$ python3 -q
>>> import numpy as np
>>> np.set_printoptions(suppress=True, linewidth=140)
>>> data = np.load("x.npy")
>>> data
array([[0, 0, 0, 1, 0, 1],
       [0, 0, 0, 0, 0, 0],
       [0, 0, 0, 0, 0, 0],
       [1, 0, 0, 0, 0, 0],
       [0, 0, 0, 0, 0, 0],
       [1, 0, 0, 0, 0, 0]])
>>> Uu, sig, vt = np.linalg.svd(data)
>>> V = vt[:(sig > 1e-8).sum()]
>>> rng = np.random.default_rng(41)
>>> x = data[1] + -3 * data[0] + rng.integers(2) * np.eye(6)[1]
>>> x
array([ 0.,  1.,  0., -3.,  0., -3.])
>>> np.linalg.matrix_rank(np.vstack([data, x]))
np.int64(3)
>>> round(float(np.linalg.norm(x - V.T @ V @ x)), 2)
1.0
>>> vals, V = np.linalg.eigh(data)
>>> np.unique(vals.round(6) + 0, return_counts=True)[1]
array([1, 4, 1])
>>> vals.round(2)
array([-1.41,  0.  ,  0.  ,  0.  ,  0.  ,  1.41])
>>> np.round(np.linalg.eigvalsh(data + 3 * np.eye(6)), 2)
array([1.59, 3.  , 3.  , 3.  , 3.  , 4.41])
>>> Uu, sig, vt = np.linalg.svd(data)
>>> sig.round(2) + 0
array([1.41, 1.41, 0.  , 0.  , 0.  , 0.  ])
>>> np.argmax(sig[:-1] / (sig[1:] + 1e-6)) + 1
np.int64(2)
>>> B = Uu[:, :2] @ np.diag(sig[:2]) @ vt[:2]
>>> round(np.linalg.norm(data - B, 2), 2), round(float(sig[2]), 2)
(np.float64(0.0), 0.0)
>>> B.round(2) + 0
array([[0., 0., 0., 1., 0., 1.],
       [0., 0., 0., 0., 0., 0.],
       [0., 0., 0., 0., 0., 0.],
       [1., 0., 0., 0., 0., 0.],
       [0., 0., 0., 0., 0., 0.],
       [1., 0., 0., 0., 0., 0.]])
>>> B = np.array([[1, 0, -2, 0, 1, -2, 2, 2, 0, 1, -1],
...     [2, -1, 0, 2, 2, -2, -1, 0, -1, 0, 0],
...     [-1, 0, 1, -2, 1, -2, 2, 0, -2, 2, -2],
...     [0, 1, 0, 1, 2, 0, 0, -2, -2, -2, -1],
...     [-2, 2, 2, -2, 2, -1, -1, -1, 1, 1, -1],
...     [0, 1, -1, 0, -2, 2, -1, 0, -1, -1, -2],
...     [-1, -2, 2, -1, -1, 1, 1, 1, -1, 0, 0],
...     [2, 1, 1, 1, -2, 1, 0, 1, -1, 2, -2],
...     [-2, -2, 0, 2, -1, -1, -1, -2, 1, 2, 0],
...     [-1, 0, 2, 0, 1, -2, -2, 1, 0, 0, -1],
...     [-2, 0, 1, -1, -1, -1, 0, 0, 0, -2, -1]])
>>> m1 = np.triu(B)
>>> m1
array([[ 1,  0, -2,  0,  1, -2,  2,  2,  0,  1, -1],
       [ 0, -1,  0,  2,  2, -2, -1,  0, -1,  0,  0],
       [ 0,  0,  1, -2,  1, -2,  2,  0, -2,  2, -2],
       [ 0,  0,  0,  1,  2,  0,  0, -2, -2, -2, -1],
       [ 0,  0,  0,  0,  2, -1, -1, -1,  1,  1, -1],
       [ 0,  0,  0,  0,  0,  2, -1,  0, -1, -1, -2],
       [ 0,  0,  0,  0,  0,  0,  1,  1, -1,  0,  0],
       [ 0,  0,  0,  0,  0,  0,  0,  1, -1,  2, -2],
       [ 0,  0,  0,  0,  0,  0,  0,  0,  1,  2,  0],
       [ 0,  0,  0,  0,  0,  0,  0,  0,  0,  0, -1],
       [ 0,  0,  0,  0,  0,  0,  0,  0,  0,  0, -1]])
>>> # row 10 repeats row 9
>>> np.round(np.sort(np.linalg.eigvals(m1)), 2)
array([-1., -1.,  0.,  1.,  1.,  1.,  1.,  1.,  1.,  2.,  2.])
>>> [int(np.linalg.matrix_rank(np.linalg.matrix_power(m1, p))) for p in range(1, 12)]
[10, 10, 10, 10, 10, 10, 10, 10, 10, 10, 10]
>>> round(np.linalg.norm(m1, 2) / np.linalg.norm(m1), 2)
np.float64(0.6)
>>> np.argsort(-np.linalg.norm(m1, axis=0).round(6), kind="stable")[:3]
array([ 9,  5, 10])
>>> rk = np.linalg.matrix_rank(m1)
>>> rk
np.int64(10)
>>> ns = np.linalg.svd(m1)[2][rk:].T
>>> ns.shape
(11, 1)
>>> np.round(ns[:, 0] / ns[np.abs(ns[:, 0]).round(6).argmax(), 0], 2) + 0
array([ 1.  ,  0.4 ,  0.54,  0.19,  0.  , -0.01, -0.04,  0.08,  0.04, -0.02,  0.  ])
>>> B = m1 + rng.integers(-2, 3, (11, 10)) @ rng.integers(-2, 3, (10, 11))
>>> B
array([[ 11,   6,  -5,   3,  -1,  11,  -2, -12,   6,  -2,   0],
       [-12,   6,  -2,  -4,  12,  -1,  -2,  -1,  10,  -3,  -9],
       [ -1,   1,  -4,   7,  14,  -4,   7,  -3,   0,   3,   6],
       [ 11,   4, -13,  -3,   4,   0,   8,  -7,  -6,  -1,  -1],
       [ -3,   8,   3,  -2,   3,   8, -17,   2,   7,  -1,  -6],
       [ -4,  -2,  -1,   8,  -1,  -5,   2,  13,  -4,   9,   5],
       [  5,  -5,  -2,  -9, -10, -10,   8,  -5,  -7,  -4,  -4],
       [ -1,  -2,   6,  -9,   3,  -7,   7,   5,  -8,   0,  -7],
       [  4,   1,  10,  -1, -15,   7,  -7,   5,   7,   3,  -5],
       [  8,  -1,   0,   7, -11,  10,   0,  -1,  -9,  10,   7],
       [  8,   0,   0,   9,   5,  -3,  -1,   9,   0,  -1,   6]])
>>> B - m1
array([[ 10,   6,  -3,   3,  -2,  13,  -4, -14,   6,  -3,   1],
       [-12,   7,  -2,  -6,  10,   1,  -1,  -1,  11,  -3,  -9],
       [ -1,   1,  -5,   9,  13,  -2,   5,  -3,   2,   1,   8],
       [ 11,   4, -13,  -4,   2,   0,   8,  -5,  -4,   1,   0],
       [ -3,   8,   3,  -2,   1,   9, -16,   3,   6,  -2,  -5],
       [ -4,  -2,  -1,   8,  -1,  -7,   3,  13,  -3,  10,   7],
       [  5,  -5,  -2,  -9, -10, -10,   7,  -6,  -6,  -4,  -4],
       [ -1,  -2,   6,  -9,   3,  -7,   7,   4,  -7,  -2,  -5],
       [  4,   1,  10,  -1, -15,   7,  -7,   5,   6,   1,  -5],
       [  8,  -1,   0,   7, -11,  10,   0,  -1,  -9,  10,   8],
       [  8,   0,   0,   9,   5,  -3,  -1,   9,   0,  -1,   7]])
>>> np.linalg.matrix_rank(B - m1, tol=1e-8)
np.int64(10)
>>> np.abs(B - m1).sum(axis=1)
array([65, 63, 50, 52, 58, 59, 68, 53, 62, 65, 43])
